% python3 -q
>>> import numpy as np
>>> np.set_printoptions(precision=1, suppress=True, linewidth=120)
>>> f = np.array([0, 6, 7, 2, -6, 0, 5, 1, 2, 1, -9, 0])
>>> g = np.array([3, 2, 2, 0, 0, 2, 0, 2, 1])
>>> K = f[:, None] + g[None, :]
>>> print(K)
[[ 3  2  2  0  0  2  0  2  1]
 [ 9  8  8  6  6  8  6  8  7]
 [10  9  9  7  7  9  7  9  8]
 [ 5  4  4  2  2  4  2  4  3]
 [-3 -4 -4 -6 -6 -4 -6 -4 -5]
 [ 3  2  2  0  0  2  0  2  1]
 [ 8  7  7  5  5  7  5  7  6]
 [ 4  3  3  1  1  3  1  3  2]
 [ 5  4  4  2  2  4  2  4  3]
 [ 4  3  3  1  1  3  1  3  2]
 [-6 -7 -7 -9 -9 -7 -9 -7 -8]
 [ 3  2  2  0  0  2  0  2  1]]
>>> t3 = np.stack([K, 3 * K, K[::-1]])
>>> print(t3.sum(axis=0))
[[ 15  10  10   0   0  10   0  10   5]
 [ 30  25  25  15  15  25  15  25  20]
 [ 44  39  39  29  29  39  29  39  34]
 [ 25  20  20  10  10  20  10  20  15]
 [ -8 -13 -13 -23 -23 -13 -23 -13 -18]
 [ 20  15  15   5   5  15   5  15  10]
 [ 35  30  30  20  20  30  20  30  25]
 [ 13   8   8  -2  -2   8  -2   8   3]
 [ 25  20  20  10  10  20  10  20  15]
 [ 26  21  21  11  11  21  11  21  16]
 [-15 -20 -20 -30 -30 -20 -30 -20 -25]
 [ 15  10  10   0   0  10   0  10   5]]
>>> print(np.einsum("bij,cij->bc", t3, t3))
[[ 2661  7983  -354]
 [ 7983 23949 -1062]
 [ -354 -1062  2661]]
>>> print(np.unique(K.round(6), axis=0).shape)
(8, 9)
>>> print(np.allclose(K[:-1].T @ np.linalg.lstsq(K[:-1].T, K[-1])[0], K[-1]))
True
>>> print(np.round(K @ np.linalg.pinv(K) @ K, 1) + 0)
[[ 3.  2.  2.  0.  0.  2.  0.  2.  1.]
 [ 9.  8.  8.  6.  6.  8.  6.  8.  7.]
 [10.  9.  9.  7.  7.  9.  7.  9.  8.]
 [ 5.  4.  4.  2.  2.  4.  2.  4.  3.]
 [-3. -4. -4. -6. -6. -4. -6. -4. -5.]
 [ 3.  2.  2.  0.  0.  2.  0.  2.  1.]
 [ 8.  7.  7.  5.  5.  7.  5.  7.  6.]
 [ 4.  3.  3.  1.  1.  3.  1.  3.  2.]
 [ 5.  4.  4.  2.  2.  4.  2.  4.  3.]
 [ 4.  3.  3.  1.  1.  3.  1.  3.  2.]
 [-6. -7. -7. -9. -9. -7. -9. -7. -8.]
 [ 3.  2.  2.  0.  0.  2.  0.  2.  1.]]
>>> print(np.linalg.lstsq(K[:-1].T, K[-1])[2])
2
>>> print(round(float(np.trace(np.linalg.pinv(K) @ K)), 1))
2.0
>>> try:
...     np.linalg.inv(K)
... except np.linalg.LinAlgError as e:
...     print("failed:", e)
... 
failed: Last 2 dimensions of the array must be square
>>> W0 = np.loadtxt("m.csv", delimiter=",")
>>> print(W0)
[[ 0.1 -0.2 -0.1  0.1  0.2]
 [-2.8  2.5  1.4 -0.1 -4.1]
 [ 0.4 -0.4 -0.3 -0.1  0.6]
 [-3.8  3.9  1.9  0.  -5.6]
 [ 2.5 -2.6 -1.4  0.1  4. ]
 [-1.1  1.   0.4 -0.1 -1.1]
 [-3.8  3.7  1.9 -0.1 -5.8]
 [-4.5  4.5  2.1  0.  -6.5]
 [ 1.6 -1.5 -0.9  0.   2.1]
 [ 1.5 -1.6 -0.7  0.   2.1]
 [-1.8  2.   0.8  0.1 -2.8]
 [ 1.8 -1.6 -0.8  0.   2.6]
 [-1.3  1.5  0.9  0.  -2.4]
 [ 0.1  0.   0.   0.1 -0.1]]
>>> Uu, s, Vh = np.linalg.svd(W0)
>>> print(np.argmax(s[:-1] / (s[1:] + 1e-6)) + 1)
1
>>> A2 = Uu[:, :1] @ np.diag(s[:1]) @ Vh[:1]
>>> print(np.linalg.matrix_rank(A2))
1
>>> print(A2.round(1) + 0)
[[ 0.1 -0.1 -0.1  0.   0.2]
 [-2.7  2.7  1.3  0.  -4. ]
 [ 0.4 -0.4 -0.2  0.   0.6]
 [-3.8  3.8  1.9  0.  -5.7]
 [ 2.6 -2.6 -1.3  0.   3.9]
 [-0.9  0.9  0.4  0.  -1.3]
 [-3.8  3.8  1.9  0.  -5.7]
 [-4.4  4.4  2.2  0.  -6.6]
 [ 1.5 -1.5 -0.7  0.   2.2]
 [ 1.5 -1.5 -0.7  0.   2.2]
 [-1.9  1.9  0.9  0.  -2.8]
 [ 1.7 -1.7 -0.9  0.   2.6]
 [-1.5  1.5  0.8  0.  -2.3]
 [ 0.   0.   0.   0.   0. ]]
>>> P = W0 @ np.linalg.solve(W0.T @ W0, W0.T)
>>> print(np.diag(P))
[0.3 0.5 0.4 0.3 0.4 0.5 0.4 0.4 0.6 0.1 0.4 0.3 0.4 0.2]
>>> print(round(float(np.trace(P)), 1))
5.0
>>> mat = np.array([[-0.4, 1.6, 0.8, 3.5, 0.5],
...     [1.6, -1.3, 1.4, 1.6, 0.3],
...     [0.8, 1.4, -3.6, 2.4, 1.1],
...     [3.5, 1.6, 2.4, 1.6, 0.9],
...     [0.5, 0.3, 1.1, 0.9, -2.3]])
>>> evals, evecs = np.linalg.eig(mat)
>>> print(np.round(mat @ evecs[:, 0] - evals[0] * evecs[:, 0], 1) + 0)
[0. 0. 0. 0. 0.]
>>> print(np.sort(np.linalg.eigvals(mat.T)))
[-5.  -3.  -2.1 -2.   6. ]
>>> print(evals)
[ 6.  -5.  -3.  -2.1 -2. ]
>>> Q, evecs = np.linalg.qr(mat[:, :1])[0], np.linalg.qr(mat[:, 1:])[0]
>>> s = np.linalg.svd(Q.T @ evecs, compute_uv=False)
>>> print(np.round(np.linalg.norm(Q @ Q.T - evecs @ evecs.T, 2), 1))
1.0
>>> print(s)
[0.7]
>>> evals, evecs = np.linalg.eigh(mat)
>>> print(evals)
[-5.  -3.  -2.1 -2.   6. ]
>>> print((evals > 1e-8).sum(), (evals < -1e-8).sum())
1 4
>>> print(np.linalg.eigvalsh(mat @ mat))
[ 3.9  4.3  8.8 25.5 36.5]
>>> print(np.round(evecs.T @ evecs, 1) + 0)
[[1. 0. 0. 0. 0.]
 [0. 1. 0. 0. 0.]
 [0. 0. 1. 0. 0.]
 [0. 0. 0. 1. 0.]
 [0. 0. 0. 0. 1.]]
>>> print(np.linalg.svd(mat, compute_uv=False))
[6.  5.  3.  2.1 2. ]
>>> x0 = np.array([1, 1, -3, -3, 1])
>>> print((mat @ x0).argmax())
2
>>> print(mat @ (2 * x0))
[-22.4 -16.8  13.8 -12.  -15. ]
>>> print(mat * x0)
[[ -0.4   1.6  -2.4 -10.5   0.5]
 [  1.6  -1.3  -4.2  -4.8   0.3]
 [  0.8   1.4  10.8  -7.2   1.1]
 [  3.5   1.6  -7.2  -4.8   0.9]
 [  0.5   0.3  -3.3  -2.7  -2.3]]
>>> A2 = np.array([[2, 4, 3, 2, 2, 3, 5, 2, 2, 4, 5, 4],
...     [0, 5, 5, 1, 4, 0, 5, 0, 3, 4, 5, 4],
...     [0, 0, 3, 4, 5, 5, 3, 2, 0, 1, 4, 1],
...     [5, 5, 0, 0, 1, 3, 3, 0, 3, 0, 0, 0],
...     [4, 3, 4, 1, 5, 3, 3, 2, 0, 1, 0, 0],
...     [4, 0, 1, 5, 1, 4, 5, 2, 3, 4, 1, 3],
...     [2, 3, 1, 4, 0, 0, 4, 2, 3, 3, 2, 0],
...     [2, 2, 1, 2, 5, 5, 4, 2, 3, 0, 0, 0],
...     [1, 4, 1, 5, 2, 5, 1, 3, 5, 4, 0, 2],
...     [3, 3, 1, 1, 2, 1, 0, 3, 1, 5, 0, 4],
...     [5, 5, 4, 0, 0, 2, 5, 1, 1, 4, 4, 0],
...     [4, 5, 3, 4, 1, 1, 3, 2, 4, 3, 4, 0]])
>>> m1 = np.triu(A2, 1)
>>> print(m1)
[[0 4 3 2 2 3 5 2 2 4 5 4]
 [0 0 5 1 4 0 5 0 3 4 5 4]
 [0 0 0 4 5 5 3 2 0 1 4 1]
 [0 0 0 0 1 3 3 0 3 0 0 0]
 [0 0 0 0 0 3 3 2 0 1 0 0]
 [0 0 0 0 0 0 5 2 3 4 1 3]
 [0 0 0 0 0 0 0 2 3 3 2 0]
 [0 0 0 0 0 0 0 0 3 0 0 0]
 [0 0 0 0 0 0 0 0 0 4 0 2]
 [0 0 0 0 0 0 0 0 0 0 0 4]
 [0 0 0 0 0 0 0 0 0 0 0 0]
 [0 0 0 0 0 0 0 0 0 0 0 0]]
>>> f = np.array([-2, 1, 1])
>>> print(np.polyval(f, m1[8]))
[  1   1   1   1   1   1   1   1   1 -27   1  -5]
>>> print(np.correlate(m1[8], m1[6], "full"))
[ 0  0  0  0  0  0  0  0  0  0  8 12 16 14  6  4  0  0  0  0  0  0  0]
>>> W2 = 5 * np.array([[1.1, -1.3, 1.0, -0.6, -2.1, 0.9, -0.7, 0.1],
...     [-0.9, 1.5, 1.2, -0.1, -1.7, -1.4, 0.2, 0.5]])
>>> rng = np.random.default_rng(16277)
>>> labels = rng.integers(0, 2, 40)
>>> F = W2[labels] + rng.normal(size=(40, 8))
>>> print(F.round(1) + 0)
[[  4.4  -7.7   4.6  -1.6  -8.6   3.4  -2.8  -0.8]
 [  7.9  -6.5   3.2  -3.2 -12.2   4.3  -3.4   1. ]
 [ -4.8   7.5   6.   -0.1  -5.6  -7.8   0.4   4. ]
 [  7.1  -5.8   5.5  -2.  -11.2   3.2  -2.4  -0.2]
 [ -3.5   7.1   8.5  -0.1  -8.7  -7.8   2.4   3.1]
 [  4.8  -6.5   3.6  -2.7  -9.6   5.8  -2.6   3.2]
 [ -5.9   8.2   6.3  -0.9  -9.1  -7.4   1.4   3.7]
 [ -5.    9.1   5.1  -1.3  -7.7  -7.3   2.5   1. ]
 [ -5.    7.8   5.1  -0.7  -8.6  -9.5  -0.9   2.4]
 [  7.4  -7.7   6.   -3.2 -10.6   4.2  -2.6  -1.1]
 [ -4.5   7.4   4.4  -1.5  -8.5  -8.6   2.7   4.3]
 [  5.2  -6.    5.4  -3.4 -10.9   4.5  -5.6   2.1]
 [  5.6  -4.2   5.2  -2.3 -11.6   4.2  -4.3   1. ]
 [ -2.9   8.    5.6  -0.1  -8.   -6.7   2.    3. ]
 [ -3.3   8.8   4.7   0.   -8.6  -6.7   1.    2.3]
 [ -4.9   6.6   5.1  -2.3  -8.1  -6.    1.2   0.1]
 [  3.7  -6.6   6.1  -2.4  -9.2   3.6  -2.9   2.1]
 [ -6.1   6.2   5.2   0.1  -6.9  -6.8   1.9   2. ]
 [  6.5  -7.5   5.5  -2.9 -11.1   5.7  -4.4   1.5]
 [  6.   -7.9   5.6  -3.  -11.3   5.5  -2.1   0.9]
 [  3.2  -5.2   4.6  -2.8 -10.9   4.4  -4.6   2.1]
 [ -3.5   7.    6.7  -0.7  -7.8  -8.    2.6   1.9]
 [  5.   -6.6   4.6  -3.   -9.6   3.   -3.2   0.4]
 [  5.2  -7.2   3.5  -3.5  -9.8   4.8  -3.8  -0.4]
 [ -2.9   8.    5.7  -1.3  -8.6  -6.9   1.6   1.6]
 [ -4.9   7.4   5.8  -1.5  -8.6  -7.    1.8   2.8]
 [  4.6  -6.8   6.4  -2.8 -10.8   5.8  -3.5  -0.9]
 [  4.1  -7.    5.5  -3.7 -10.    4.6  -4.5  -0.4]
 [  6.3  -7.1   4.5  -3.6 -11.9   6.4  -3.6   1.3]
 [  5.4  -6.3   6.6  -1.9 -11.3   3.9  -3.5   0.2]
 [  7.9  -7.6   5.3  -2.3 -10.8   5.7  -2.6   0.8]
 [  5.1  -6.2   5.2  -3.3 -11.    3.2  -4.5   1.6]
 [  7.5  -6.6   4.8  -2.4 -11.2   4.4  -3.8   0.1]
 [ -4.7   6.5   5.9  -1.5  -9.4  -6.9   0.4   2.5]
 [  5.8  -6.3   5.1  -4.3  -9.7   4.5  -3.7  -0.6]
 [ -5.1   4.7   4.5   1.4  -8.8  -4.7   1.8   2.3]
 [  5.4  -6.6   6.1  -4.1 -10.7   4.6  -2.3  -0.3]
 [ -4.3   7.    7.2  -0.3  -7.5  -6.7   0.    0.8]
 [ -3.4   7.6   8.3  -0.8  -8.5  -6.6   0.1   1.6]
 [ -4.4   7.1   5.1  -0.2  -9.6  -8.1   0.9   1.6]]
>>> G = np.cov(F, rowvar=False)
>>> print(G.shape)
(8, 8)
>>> print(np.median(F, axis=0))
[ 3.9 -5.5  5.4 -2.1 -9.6  3.2 -2.4  1.5]
>>> print(np.corrcoef(F.T))
[[ 1.  -1.  -0.3 -0.8 -0.8  1.  -0.9 -0.6]
 [-1.   1.   0.3  0.8  0.8 -1.   0.9  0.6]
 [-0.3  0.3  1.   0.3  0.3 -0.3  0.3  0.1]
 [-0.8  0.8  0.3  1.   0.7 -0.8  0.8  0.6]
 [-0.8  0.8  0.3  0.7  1.  -0.8  0.8  0.4]
 [ 1.  -1.  -0.3 -0.8 -0.8  1.  -0.9 -0.6]
 [-0.9  0.9  0.3  0.8  0.8 -0.9  1.   0.5]
 [-0.6  0.6  0.1  0.6  0.4 -0.6  0.5  1. ]]
>>> print(F.std(axis=0))
[5.1 7.  1.1 1.4 1.5 5.9 2.6 1.4]
>>> print(np.linalg.eigvalsh(G)[::-1])
[120.7   1.5   1.4   1.1   0.9   0.7   0.5   0.5]
